% python3 -q
>>> import numpy as np
>>> np.set_printoptions(precision=2, suppress=True, linewidth=120)
>>> K = np.loadtxt("data.csv", delimiter=",")
>>> K
array([[ 2.,  3., -3.,  2., -1., -2.,  1., -3.,  3., -2., -3., -1.,  3.],
       [ 0.,  1.,  1.,  3.,  2.,  2.,  0.,  2.,  2., -2.,  2.,  1.,  3.],
       [ 0.,  0., -1.,  2.,  2., -3., -2.,  2.,  1., -2.,  2.,  3.,  2.],
       [ 0.,  0.,  0.,  3.,  2.,  3.,  1., -2., -3.,  1., -1., -1.,  1.],
       [ 0.,  0.,  0.,  0.,  2., -1.,  0.,  0., -2., -3., -2.,  1.,  1.],
       [ 0.,  0.,  0.,  0.,  0.,  3.,  2.,  0.,  0., -2.,  2., -2.,  1.],
       [ 0.,  0.,  0.,  0.,  0.,  0.,  3., -1., -1.,  0., -1.,  0., -3.],
       [ 0.,  0.,  0.,  0.,  0.,  0.,  0.,  1.,  3., -2.,  0.,  0.,  1.],
       [ 0.,  0.,  0.,  0.,  0.,  0.,  0.,  0., -1., -1.,  3., -3.,  0.],
       [ 0.,  0.,  0.,  0.,  0.,  0.,  0.,  0.,  0., -3.,  3.,  3.,  0.],
       [ 0.,  0.,  0.,  0.,  0.,  0.,  0.,  0.,  0.,  0., -3., -3., -3.],
       [ 0.,  0.,  0.,  0.,  0.,  0.,  0.,  0.,  0.,  0.,  0.,  0., -1.],
       [ 0.,  0.,  0.,  0.,  0.,  0.,  0.,  0.,  0.,  0.,  0.,  0., -1.]])
>>> rng = np.random.default_rng(4443)
>>> z = rng.permutation(13)
>>> z
array([ 0,  3,  5, 12, 11,  1,  9,  4,  6,  7,  8,  2, 10])
>>> B = K[z][:, z]
>>> np.allclose(B, K)
False
>>> np.prod(np.diag(K)), round(float(np.linalg.det(K)), 2)
(np.float64(-0.0), 0.0)
>>> np.sort(np.linalg.eigvals(K))
array([-3., -3., -1., -1., -1.,  0.,  1.,  1.,  2.,  2.,  3.,  3.,  3.])
>>> th = np.radians(180)
>>> R = np.eye(13)
>>> R[8, 8] = R[1, 1] = np.cos(th)
>>> R[8, 1], R[1, 8] = -np.sin(th), np.sin(th)
>>> B = K @ R.T
>>> print(round(np.linalg.det(R), 2), np.trace(R))
1.0 9.0
>>> np.abs(B - K).max(axis=0)
array([0., 6., 0., 0., 0., 0., 0., 0., 6., 0., 0., 0., 0.])
>>> np.round(np.linalg.svd(K, compute_uv=False), 2) + 0, np.round(np.linalg.svd(B, compute_uv=False), 2) + 0
(array([10.77,  8.84,  7.76,  6.17,  5.08,  4.34,  4.08,  3.14,  1.7 ,  1.09,  0.6 ,  0.18,  0.  ]), array([10.77,  8.84,  7.76,  6.17,  5.08,  4.34,  4.08,  3.14,  1.7 ,  1.09,  0.6 ,  0.18,  0.  ]))
>>> left, s, Vt = np.linalg.svd(K)
>>> V = Vt[:(s > 1e-8).sum()]
>>> vec = K[9] + -2 * K[5] + rng.integers(2) * np.eye(13)[1]
>>> vec
array([ 0.,  0.,  0.,  0.,  0., -6., -4.,  0.,  0.,  1., -1.,  7., -2.])
>>> np.diag(V.T @ V)
array([0.18, 0.86, 0.97, 1.  , 1.  , 1.  , 1.  , 0.99, 1.  , 1.  , 1.  , 1.  , 1.  ])
>>> left, s, Vt = np.linalg.svd(K)
>>> np.argmax(s[:-1] / (s[1:] + 1e-6)) + 1
np.int64(12)
>>> B = left[:, :12] @ np.diag(s[:12]) @ Vt[:12]
>>> print(round(np.linalg.norm(K - B) / np.linalg.norm(K), 2))
0.0
>>> np.linalg.matrix_rank(B)
np.int64(12)
>>> print(np.linalg.matrix_rank(K, rtol=0.05))
11
>>> mat = np.load("case6.npy")
>>> mat
array([[1, 2, 2, 3, 2, 2],
       [2, 1, 2, 2, 3, 2],
       [2, 2, 1, 2, 2, 3],
       [3, 2, 2, 1, 2, 2],
       [2, 3, 2, 2, 1, 2],
       [2, 2, 3, 2, 2, 1]])
>>> # symmetric
>>> np.linalg.matrix_rank(mat, rtol=0.1)
np.int64(4)
>>> feats = np.load("x.npy")
>>> feats
array([[ 0.43,  0.34, -1.67,  1.17,  1.24],
       [ 2.65,  1.08, -7.44,  6.46,  6.55],
       [-0.52, -0.23,  1.51, -1.28, -1.23],
       [ 1.38,  0.63, -4.6 ,  3.86,  4.06],
       [-1.4 , -0.64,  4.42, -3.92, -4.01],
       [ 0.49,  0.2 , -1.51,  1.33,  1.17],
       [ 0.25,  0.02,  0.11,  0.  , -0.12],
       [ 1.81,  0.88, -6.15,  5.04,  5.09],
       [-2.09, -0.68,  5.96, -4.94, -5.14],
       [ 1.9 ,  0.8 , -6.05,  5.16,  5.18],
       [ 0.45,  0.21, -1.48,  1.46,  1.24],
       [ 2.03,  0.71, -5.92,  5.22,  5.26],
       [ 1.49,  0.62, -4.34,  3.87,  4.01],
       [-1.96, -0.81,  5.91, -5.18, -5.35],
       [-0.82, -0.47,  2.93, -2.37, -2.4 ],
       [-0.98, -0.34,  3.13, -2.65, -2.61],
       [-1.67, -0.67,  4.77, -3.93, -3.94],
       [-0.01,  0.04, -0.23,  0.04,  0.02],
       [ 1.82,  0.77, -6.05,  5.21,  5.35],
       [-0.15, -0.17, -0.07,  0.13, -0.23],
       [-0.14,  0.02, -0.05, -0.04, -0.14],
       [-0.49, -0.17,  1.69, -1.22, -1.2 ],
       [-2.07, -0.64,  6.01, -5.32, -5.36],
       [ 2.46,  1.07, -7.73,  6.58,  6.53],
       [-0.69, -0.36,  1.37, -1.33, -1.22],
       [-2.  , -0.67,  5.99, -5.23, -5.1 ],
       [ 2.  ,  0.87, -6.03,  5.25,  5.35],
       [-1.91, -0.97,  5.92, -5.12, -5.33],
       [-1.48, -0.62,  4.57, -3.92, -3.92],
       [ 0.87,  0.35, -3.03,  2.51,  2.6 ]])
>>> gram = np.cov(feats, rowvar=False)
>>> print(round(np.corrcoef(feats[:, 3], feats[:, 1])[0, 1], 2))
0.99
>>> print(np.argsort(-feats.std(axis=0).round(6), kind="stable"))
[2 4 3 0 1]
>>> print(gram.shape)
(5, 5)
>>> np.median(feats, axis=0)
array([-0.08,  0.02, -0.06,  0.02, -0.13])
>>> print(feats.std(axis=0))
[1.49 0.62 4.54 3.9  3.95]
>>> gram = feats.T @ feats
>>> (feats @ feats.T).shape
(30, 30)
>>> print(np.linalg.svd(feats, compute_uv=False) ** 2)
[1623.57    0.5     0.31    0.26    0.13]
>>> proj = feats @ np.linalg.solve(feats.T @ feats, feats.T)
>>> np.allclose(proj @ proj, proj)
True
>>> np.round(np.linalg.eigvalsh(proj), 2) + 0
array([0., 0., 0., 0., 0., 0., 0., 0., 0., 0., 0., 0., 0., 0., 0., 0., 0., 0., 0., 0., 0., 0., 0., 0., 0., 1., 1., 1.,
       1., 1.])
>>> round(np.trace(proj), 2)
np.float64(5.0)
>>> proj @ feats[:, 0]
array([ 0.43,  2.65, -0.52,  1.38, -1.4 ,  0.49,  0.25,  1.81, -2.09,  1.9 ,  0.45,  2.03,  1.49, -1.96, -0.82, -0.98,
       -1.67, -0.01,  1.82, -0.15, -0.14, -0.49, -2.07,  2.46, -0.69, -2.  ,  2.  , -1.91, -1.48,  0.87])
>>> left, s, Vt = np.linalg.svd(feats)
>>> np.argmax(s[:-1] / (s[1:] + 1e-6)) + 1
np.int64(1)
>>> s
array([40.29,  0.71,  0.55,  0.51,  0.36])
>>> B = left[:, :1] @ np.diag(s[:1]) @ Vt[:1]
>>> np.linalg.matrix_rank(B)
np.int64(1)
>>> np.round(np.linalg.norm(feats - B) / np.linalg.norm(feats), 2)
np.float64(0.03)
>>> round(float(np.abs(feats - B).max()), 2)
0.27
>>> np.linalg.matrix_rank(feats, rtol=0.05)
np.int64(1)
>>> Z = feats[[19, 21]].astype(float)
>>> for _ in range(6):
...     z = np.linalg.norm(feats[:, None] - Z, axis=-1).argmin(axis=1)
...     Z = np.array([feats[z == j].mean(axis=0) for j in range(2)])
... 
>>> z
array([0, 0, 1, 0, 1, 0, 0, 0, 1, 0, 0, 0, 0, 1, 1, 1, 1, 0, 0, 0, 0, 1, 1, 0, 1, 1, 0, 1, 1, 0])
>>> np.abs(Z[1] - Z[0]).argmax()
np.int64(2)
>>> print(Z)
[[ 1.16  0.5  -3.66  3.13  3.13]
 [-1.39 -0.56  4.17 -3.57 -3.6 ]]
>>> np.bincount(z)
array([17, 13])
>>> data = np.array([[-9, 8, 8, 2, 6, -7],
...     [-9, 2, -5, 7, -7, 0],
...     [-4, -2, -9, -4, 6, 1],
...     [1, 5, -8, -9, 3, 3],
...     [-5, 2, 4, -3, 1, 8],
...     [2, 5, 1, 5, 8, -7],
...     [-4, -5, -5, -9, 5, 0]])
>>> data
array([[-9,  8,  8,  2,  6, -7],
       [-9,  2, -5,  7, -7,  0],
       [-4, -2, -9, -4,  6,  1],
       [ 1,  5, -8, -9,  3,  3],
       [-5,  2,  4, -3,  1,  8],
       [ 2,  5,  1,  5,  8, -7],
       [-4, -5, -5, -9,  5,  0]])
>>> vec = np.array([0, 2, -3, 0, 1, -3])
>>> h1 = np.maximum(data @ vec, 0)
>>> data * (h1 > 1e-9)[:, None]
array([[-9,  8,  8,  2,  6, -7],
       [-9,  2, -5,  7, -7,  0],
       [-4, -2, -9, -4,  6,  1],
       [ 1,  5, -8, -9,  3,  3],
       [ 0,  0,  0,  0,  0,  0],
       [ 2,  5,  1,  5,  8, -7],
       [-4, -5, -5, -9,  5,  0]])
>>> B = data[0, 0] * data[1:] - np.outer(data[1:, 0], data[0])
>>> B
array([[   0,   54,  117,  -45,  117,  -63],
       [   0,   50,  113,   44,  -30,  -37],
       [   0,  -53,   64,   79,  -33,  -20],
       [   0,   22,    4,   37,   21, -107],
       [   0,  -61,  -25,  -49,  -84,   77],
       [   0,   77,   77,   89,  -21,  -28]])
>>> print(data[:, 0] / data[0, 0])
[ 1.    1.    0.44 -0.11  0.56 -0.22  0.44]
>>> np.linalg.matrix_rank(B), np.linalg.matrix_rank(data)
(np.int64(5), np.int64(6))
>>> W0 = np.load("mat.npy")
>>> W0
array([[ 34, -15, -11,  -4, -22, -17,   6,  16,  16,  -3, -49,   4, -13],
       [-15,  45, -23, -33,  14,  58, -29, -18,  15,   0,  42,   9,  32],
       [-11, -23,  54,  17, -18, -31,  24,  33, -32, -14, -15,   0, -15],
       [ -4, -33,  17,  46,  -2, -43,  30,   2,  -4,  -3, -11, -16, -23],
       [-22,  14, -18,  -2,  36,  16, -18, -36, -10,  20,  48,  -6,  12],
       [-17,  58, -31, -43,  16,  75, -37, -22,  22,  -1,  51,  12,  41],
       [  6, -29,  24,  30, -18, -37,  28,  20,  -3, -11, -29,  -7, -21],
       [ 16, -18,  33,   2, -36, -22,  20,  42,  -5, -20, -46,   7, -14],
       [ 16,  15, -32,  -4, -10,  22,  -3,  -5,  43,  -9, -10,   1,   8],
       [ -3,   0, -14,  -3,  20,  -1, -11, -20,  -9,  17,  15,  -3,   1],
       [-49,  42, -15, -11,  48,  51, -29, -46, -10,  15,  91,  -4,  33],
       [  4,   9,   0, -16,  -6,  12,  -7,   7,   1,  -3,  -4,   7,   6],
       [-13,  32, -15, -23,  12,  41, -21, -14,   8,   1,  33,   6,  23]])
>>> np.linalg.matrix_rank(W0, rtol=0.1)
np.int64(4)
>>> np.argsort(-np.linalg.norm(W0, axis=0).round(6), kind="stable")[:3]
array([10,  5,  1])
>>> print([round(float(x), 2) for x in np.linalg.svd(W0, compute_uv=False)[:3]])
[291.61, 125.52, 79.63]
>>> np.round(np.trace(np.linalg.pinv(W0) @ W0), 2)
np.float64(4.0)
>>> np.unique(W0.round(6), axis=0).shape
(13, 13)
>>> r = np.linalg.matrix_rank(W0)
>>> r
np.int64(4)
>>> null = np.linalg.svd(W0)[2][r:].T
>>> np.allclose(W0 @ null, 0)
True
>>> print(np.linalg.matrix_rank(W0.T @ W0), np.linalg.matrix_rank(W0 @ W0.T))
4 4
>>> [int(np.linalg.matrix_rank(np.delete(W0, i, axis=0))) for i in range(13)]
[4, 4, 4, 4, 4, 4, 4, 4, 4, 4, 4, 4, 4]
>>> print(null.shape)
(13, 9)
>>> ev, V = np.linalg.eigh(W0)
>>> vec = np.array([3, 1, 3, 0, -1, 0, 2, -2, -2, -3, 1, 2, -2])
>>> vec @ W0 @ vec
np.int64(1095)
>>> np.round(np.linalg.eigvalsh(W0[1:, 1:]), 2) + 0
array([  0.  ,   0.  ,   0.  ,   0.  ,   0.  ,   0.  ,   0.  ,   0.  ,  40.58,  72.72, 110.41, 283.29])
>>> np.allclose(W0, W0.T)
True
>>> np.round(np.sort(np.abs(np.linalg.eigvals(W0))), 2) + 0
array([  0.  ,   0.  ,   0.  ,   0.  ,   0.  ,   0.  ,   0.  ,   0.  ,   0.  ,  44.24,  79.63, 125.52, 291.61])
>>> print(np.trace(W0))
541
>>> round(np.linalg.det(W0), 2)
np.float64(0.0)
>>> M = np.load("layer7.npy")
>>> M
array([[ 5.,  5., -3.,  2., -3., -1., -5., -5.,  4.,  2.,  0.,  0.,  4.],
       [-2., -3.,  2.,  0., -2., -1., -2., -5., -5.,  5., -2., -3.,  1.],
       [-1.,  3., -3., -2.,  2.,  0.,  3.,  1., -3., -5.,  5., -2., -3.],
       [ 1., -3.,  1., -3., -3., -2., -1.,  3.,  5., -4.,  0., -3.,  5.],
       [ 5.,  4.,  5., -4.,  2.,  4., -4.,  4.,  5.,  3., -3.,  0.,  2.],
       [ 3., -4., -2.,  0.,  0.,  1.,  3.,  2., -2.,  1., -1., -2.,  3.],
       [ 4., -1., -2.,  3.,  3., -1.,  4.,  2.,  0.,  0., -2.,  0.,  5.],
       [ 2., -2., -2., -5.,  3.,  3.,  2.,  3.,  2., -1., -1.,  2., -4.],
       [ 0.,  0.,  0.,  0.,  0.,  0.,  0.,  0., -1.,  1.,  0., -1., -2.],
       [ 0.,  0.,  0.,  0.,  0.,  0.,  0.,  0.,  1., -1., -1., -2.,  2.],
       [ 0.,  0.,  0.,  0.,  0.,  0.,  0.,  0., -2., -1.,  0.,  0.,  1.],
       [ 0.,  0.,  0.,  0.,  0.,  0.,  0.,  0., -1.,  0., -1.,  2.,  0.],
       [ 0.,  0.,  0.,  0.,  0.,  0.,  0.,  0.,  0., -2.,  0., -2., -2.]])
>>> vec = np.array([-1, 0, -3, -2, 3, -1, 0, 3, 2, 3, 2, -2, 0])
>>> h1 = np.maximum(M @ vec, 0)
>>> print(M.T @ h1)
[ 174.   -8.  -47. -212.  134.  117.   87.  206.   95.  -80.  -15.  -31.  -11.]
>>> np.maximum(M @ vec, 0) - np.maximum(-M @ vec, 0)
array([ -9., -17.,  16.,   8.,  15.,   9.,   8.,  24.,   3.,   1.,  -7.,  -8.,  -2.])
>>> print(np.tanh(M @ vec))
[-1.   -1.    1.    1.    1.    1.    1.    1.    1.    0.76 -1.   -1.   -0.96]
>>> vec = np.array([0, 2, 3, 0, 1, 3, 1, 1, 3, 0, 1, 0, 1])
>>> M @ (2 * vec)
array([  2., -56.,  -8.,  20., 102., -20.,   2.,  16., -10.,   8., -10.,  -8.,  -4.])
>>> M @ np.ones(13)
array([  5., -17.,  -5.,  -4.,  23.,   2.,  15.,   2.,  -3.,  -1.,  -2.,   0.,  -6.])
>>> M @ np.eye(13)[5]
array([-1., -1.,  0., -2.,  4.,  1., -1.,  3.,  0.,  0.,  0.,  0.,  0.])
>>> np.sign((M @ vec).round(6))
array([ 1., -1., -1.,  1.,  1., -1.,  1.,  1., -1.,  1., -1., -1., -1.])
>>> M @ vec
array([  1., -28.,  -4.,  10.,  51., -10.,   1.,   8.,  -5.,   4.,  -5.,  -4.,  -2.])
>>> print(np.linalg.norm(M @ vec) <= np.linalg.norm(M, 2) * np.linalg.norm(vec) + 1e-9)
True
>>> (M * vec).sum(axis=1)
array([  1., -28.,  -4.,  10.,  51., -10.,   1.,   8.,  -5.,   4.,  -5.,  -4.,  -2.])
>>> T = np.stack([M, 5 * M, M[::-1]])
>>> T.shape
(3, 13, 13)
>>> np.linalg.matrix_rank(T.reshape(3, -1))
np.int64(2)
>>> vec = np.array([1, 3, 0, 3, 2])
>>> np.linalg.norm(feats @ vec) <= np.linalg.norm(feats, 2) * np.linalg.norm(vec) + 1e-9
np.True_
>>> (feats @ vec).argmax()
np.int64(23)
>>> J = np.load("dump.npy")
>>> J
array([[ 0.07,  0.14,  0.07,  0.04, -0.04,  0.14,  0.07,  0.09],
       [ 0.14,  0.32,  0.14,  0.09, -0.09,  0.32,  0.14,  0.2 ],
       [ 0.07,  0.14,  0.07,  0.04, -0.04,  0.14,  0.07,  0.09],
       [ 0.04,  0.09,  0.04,  0.02, -0.02,  0.09,  0.04,  0.05],
       [-0.04, -0.09, -0.04, -0.02,  0.02, -0.09, -0.04, -0.05],
       [ 0.14,  0.32,  0.14,  0.09, -0.09,  0.32,  0.14,  0.2 ],
       [ 0.07,  0.14,  0.07,  0.04, -0.04,  0.14,  0.07,  0.09],
       [ 0.09,  0.2 ,  0.09,  0.05, -0.05,  0.2 ,  0.09,  0.13]])
>>> np.abs(np.diag(np.linalg.qr(J)[1])) > 1e-9
array([ True, False, False, False, False, False, False, False])
>>> np.round(np.trace(np.linalg.pinv(J) @ J), 2)
np.float64(1.0)
>>> vec = np.array([3, 3, 2, -3, 0, 3, 0, -1])
>>> np.trace(J)
np.float64(1.0)
>>> np.eye(8) - J
array([[ 0.93, -0.14, -0.07, -0.04,  0.04, -0.14, -0.07, -0.09],
       [-0.14,  0.68, -0.14, -0.09,  0.09, -0.32, -0.14, -0.2 ],
       [-0.07, -0.14,  0.93, -0.04,  0.04, -0.14, -0.07, -0.09],
       [-0.04, -0.09, -0.04,  0.98,  0.02, -0.09, -0.04, -0.05],
       [ 0.04,  0.09,  0.04,  0.02,  0.98,  0.09,  0.04,  0.05],
       [-0.14, -0.32, -0.14, -0.09,  0.09,  0.68, -0.14, -0.2 ],
       [-0.07, -0.14, -0.07, -0.04,  0.04, -0.14,  0.93, -0.09],
       [-0.09, -0.2 , -0.09, -0.05,  0.05, -0.2 , -0.09,  0.87]])
>>> np.linalg.eigvalsh(2 * J - np.eye(8))
array([-1., -1., -1., -1., -1., -1., -1.,  1.])
>>> J @ vec
array([ 0.98,  2.15,  0.98,  0.59, -0.59,  2.15,  0.98,  1.37])
